>>> import numpy as np
>>> from numpy import linalg as LA
>>> np.set_printoptions(precision=3, suppress=True, linewidth=160, sign=" ")
>>> rd = lambda a: np.round(a, 3) + 0
>>> K = np.loadtxt("arr.csv", delimiter=",")
>>> K
array([[ 1., -1., -2., -3., -3.,  3.,  3.,  1.,  1.,  2., -2.],
       [ 0.,  0., -1.,  3., -2.,  3., -2., -1., -1.,  3., -1.],
       [ 0.,  0.,  0., -1.,  2.,  0., -2.,  2.,  2., -2.,  2.],
       [ 0.,  0.,  0.,  3.,  2.,  0., -2.,  1.,  1.,  3.,  1.],
       [ 0.,  0.,  0.,  0.,  1.,  1.,  1.,  1.,  1.,  2.,  0.],
       [ 0.,  0.,  0.,  0.,  0.,  3., -1., -3.,  1.,  0.,  3.],
       [ 0.,  0.,  0.,  0.,  0.,  0.,  1.,  3., -2., -3.,  1.],
       [ 0.,  0.,  0.,  0.,  0.,  0.,  0.,  2.,  3.,  1., -1.],
       [ 0.,  0.,  0.,  0.,  0.,  0.,  0.,  0., -3., -1.,  1.],
       [ 0.,  0.,  0.,  0.,  0.,  0.,  0.,  0.,  0., -1.,  1.],
       [ 0.,  0.,  0.,  0.,  0.,  0.,  0.,  0.,  0.,  0.,  1.]])
>>> rk = LA.matrix_rank(K)
>>> rk
np.int64(10)
>>> ns = LA.svd(K)[2][rk:].T
>>> [int(LA.matrix_rank(K[:i])) for i in range(1, len(K) + 1)]
[1, 2, 3, 4, 5, 6, 7, 8, 9, 10, 10]
>>> rd(ns @ ns.T)
array([[ 0.5,  0.5,  0. ,  0. ,  0. ,  0. ,  0. ,  0. ,  0. ,  0. ,  0. ],
       [ 0.5,  0.5,  0. ,  0. ,  0. ,  0. ,  0. ,  0. ,  0. ,  0. ,  0. ],
       [ 0. ,  0. ,  0. ,  0. ,  0. ,  0. ,  0. ,  0. ,  0. ,  0. ,  0. ],
       [ 0. ,  0. ,  0. ,  0. ,  0. ,  0. ,  0. ,  0. ,  0. ,  0. ,  0. ],
       [ 0. ,  0. ,  0. ,  0. ,  0. ,  0. ,  0. ,  0. ,  0. ,  0. ,  0. ],
       [ 0. ,  0. ,  0. ,  0. ,  0. ,  0. ,  0. ,  0. ,  0. ,  0. ,  0. ],
       [ 0. ,  0. ,  0. ,  0. ,  0. ,  0. ,  0. ,  0. ,  0. ,  0. ,  0. ],
       [ 0. ,  0. ,  0. ,  0. ,  0. ,  0. ,  0. ,  0. ,  0. ,  0. ,  0. ],
       [ 0. ,  0. ,  0. ,  0. ,  0. ,  0. ,  0. ,  0. ,  0. ,  0. ,  0. ],
       [ 0. ,  0. ,  0. ,  0. ,  0. ,  0. ,  0. ,  0. ,  0. ,  0. ,  0. ],
       [ 0. ,  0. ,  0. ,  0. ,  0. ,  0. ,  0. ,  0. ,  0. ,  0. ,  0. ]])
>>> rd(K @ ns)
array([[ 0.],
       [ 0.],
       [ 0.],
       [ 0.],
       [ 0.],
       [ 0.],
       [ 0.],
       [ 0.],
       [ 0.],
       [ 0.],
       [ 0.]])
>>> np.allclose(K @ ns, 0)
True
>>> ns.shape
(11, 1)
>>> rd(np.abs(LA.eigvals(K)).max())
np.float64(3.0)
>>> np.allclose(K, K.T)
False
>>> K @ K
array([[  1.,  -1.,  -1., -13., -14.,   6.,  12.,  -6., -11., -23.,   4.],
       [  0.,   0.,   0.,  10.,   2.,   7., -11., -18.,   6.,  10.,  10.],
       [  0.,   0.,   0.,  -3.,   0.,   2.,   2.,  -1.,   5.,   9.,  -3.],
       [  0.,   0.,   0.,   9.,   8.,   2.,  -6.,   1.,   9.,  16.,   5.],
       [  0.,   0.,   0.,   0.,   1.,   4.,   1.,   3.,   0.,  -3.,   6.],
       [  0.,   0.,   0.,   0.,   0.,   9.,  -4., -18.,  -7.,  -1.,  15.],
       [  0.,   0.,   0.,   0.,   0.,   0.,   1.,   9.,  13.,   5.,  -6.],
       [  0.,   0.,   0.,   0.,   0.,   0.,   0.,   4.,  -3.,  -2.,   1.],
       [  0.,   0.,   0.,   0.,   0.,   0.,   0.,   0.,   9.,   4.,  -3.],
       [  0.,   0.,   0.,   0.,   0.,   0.,   0.,   0.,   0.,   1.,   0.],
       [  0.,   0.,   0.,   0.,   0.,   0.,   0.,   0.,   0.,   0.,   1.]])
>>> np.allclose(K @ K.T, K.T @ K)
False
>>> np.trace(K)
np.float64(8.0)
>>> U, sig, Vt = LA.svd(K)
>>> vecs = Vt[:(sig > 1e-8).sum()]
>>> rng = np.random.default_rng(85005)
>>> vec = K[0] + -2 * K[3] + rng.integers(2) * np.eye(11)[1]
>>> vec
array([ 1., -1., -2., -9., -7.,  3.,  7., -1., -1., -4., -4.])
>>> rd(vecs.T @ vecs)
array([[ 0.5, -0.5,  0. ,  0. ,  0. ,  0. ,  0. ,  0. ,  0. ,  0. ,  0. ],
       [-0.5,  0.5,  0. ,  0. ,  0. ,  0. ,  0. ,  0. ,  0. ,  0. ,  0. ],
       [ 0. ,  0. ,  1. ,  0. ,  0. ,  0. ,  0. ,  0. ,  0. ,  0. ,  0. ],
       [ 0. ,  0. ,  0. ,  1. ,  0. ,  0. ,  0. ,  0. ,  0. ,  0. ,  0. ],
       [ 0. ,  0. ,  0. ,  0. ,  1. ,  0. ,  0. ,  0. ,  0. ,  0. ,  0. ],
       [ 0. ,  0. ,  0. ,  0. ,  0. ,  1. ,  0. ,  0. ,  0. ,  0. ,  0. ],
       [ 0. ,  0. ,  0. ,  0. ,  0. ,  0. ,  1. ,  0. ,  0. ,  0. ,  0. ],
       [ 0. ,  0. ,  0. ,  0. ,  0. ,  0. ,  0. ,  1. ,  0. ,  0. ,  0. ],
       [ 0. ,  0. ,  0. ,  0. ,  0. ,  0. ,  0. ,  0. ,  1. ,  0. ,  0. ],
       [ 0. ,  0. ,  0. ,  0. ,  0. ,  0. ,  0. ,  0. ,  0. ,  1. ,  0. ],
       [ 0. ,  0. ,  0. ,  0. ,  0. ,  0. ,  0. ,  0. ,  0. ,  0. ,  1. ]])
>>> rd(np.diag(vecs.T @ vecs))
array([ 0.5,  0.5,  1. ,  1. ,  1. ,  1. ,  1. ,  1. ,  1. ,  1. ,  1. ])
>>> np.allclose(vecs.T @ vecs @ vec, vec)
True
>>> z = rng.permutation(11)
>>> z
array([  0,   2,   8,   9,   5,   4,  10,   6,   7,   3,   1])
>>> M2 = K[z][:, z]
>>> M2
array([[ 1., -2.,  1.,  2.,  3., -3., -2.,  3.,  1., -3., -1.],
       [ 0.,  0.,  2., -2.,  0.,  2.,  2., -2.,  2., -1.,  0.],
       [ 0.,  0., -3., -1.,  0.,  0.,  1.,  0.,  0.,  0.,  0.],
       [ 0.,  0.,  0., -1.,  0.,  0.,  1.,  0.,  0.,  0.,  0.],
       [ 0.,  0.,  1.,  0.,  3.,  0.,  3., -1., -3.,  0.,  0.],
       [ 0.,  0.,  1.,  2.,  1.,  1.,  0.,  1.,  1.,  0.,  0.],
       [ 0.,  0.,  0.,  0.,  0.,  0.,  1.,  0.,  0.,  0.,  0.],
       [ 0.,  0., -2., -3.,  0.,  0.,  1.,  1.,  3.,  0.,  0.],
       [ 0.,  0.,  3.,  1.,  0.,  0., -1.,  0.,  2.,  0.,  0.],
       [ 0.,  0.,  1.,  3.,  0.,  2.,  1., -2.,  1.,  3.,  0.],
       [ 0., -1., -1.,  3.,  3., -2., -1., -2., -1.,  3.,  0.]])
>>> np.trace(M2)
np.float64(8.0)
>>> np.allclose(M2, K)
False
>>> vec = np.array([-1, -2, 2, 0, 1, 0, 3, -2, -1, 1, -3])
>>> M2 @ vec
array([-5., 11., -3.,  3., 19.,  0.,  3., -6.,  1., 11.,  8.])
>>> (M2 * vec).sum(axis=1)
array([-5., 11., -3.,  3., 19.,  0.,  3., -6.,  1., 11.,  8.])
>>> M2 @ np.ones(11)
array([ 0.,  3., -3.,  0.,  3.,  7.,  1.,  0.,  5.,  9.,  1.])
>>> M2 * vec
array([[-1.,  4.,  2.,  0.,  3., -0., -6., -6., -1., -3.,  3.],
       [-0., -0.,  4., -0.,  0.,  0.,  6.,  4., -2., -1., -0.],
       [-0., -0., -6., -0.,  0.,  0.,  3., -0., -0.,  0., -0.],
       [-0., -0.,  0., -0.,  0.,  0.,  3., -0., -0.,  0., -0.],
       [-0., -0.,  2.,  0.,  3.,  0.,  9.,  2.,  3.,  0., -0.],
       [-0., -0.,  2.,  0.,  1.,  0.,  0., -2., -1.,  0., -0.],
       [-0., -0.,  0.,  0.,  0.,  0.,  3., -0., -0.,  0., -0.],
       [-0., -0., -4., -0.,  0.,  0.,  3., -2., -3.,  0., -0.],
       [-0., -0.,  6.,  0.,  0.,  0., -3., -0., -2.,  0., -0.],
       [-0., -0.,  2.,  0.,  0.,  0.,  3.,  4., -1.,  3., -0.],
       [-0.,  2., -2.,  0.,  3., -0., -3.,  4.,  1.,  3., -0.]])
>>> M2 @ np.eye(11)[2]
array([ 1.,  2., -3.,  0.,  1.,  1.,  0., -2.,  3.,  1., -1.])
>>> LA.norm(M2 @ vec) <= LA.norm(M2, 2) * LA.norm(vec) + 1e-9
np.True_
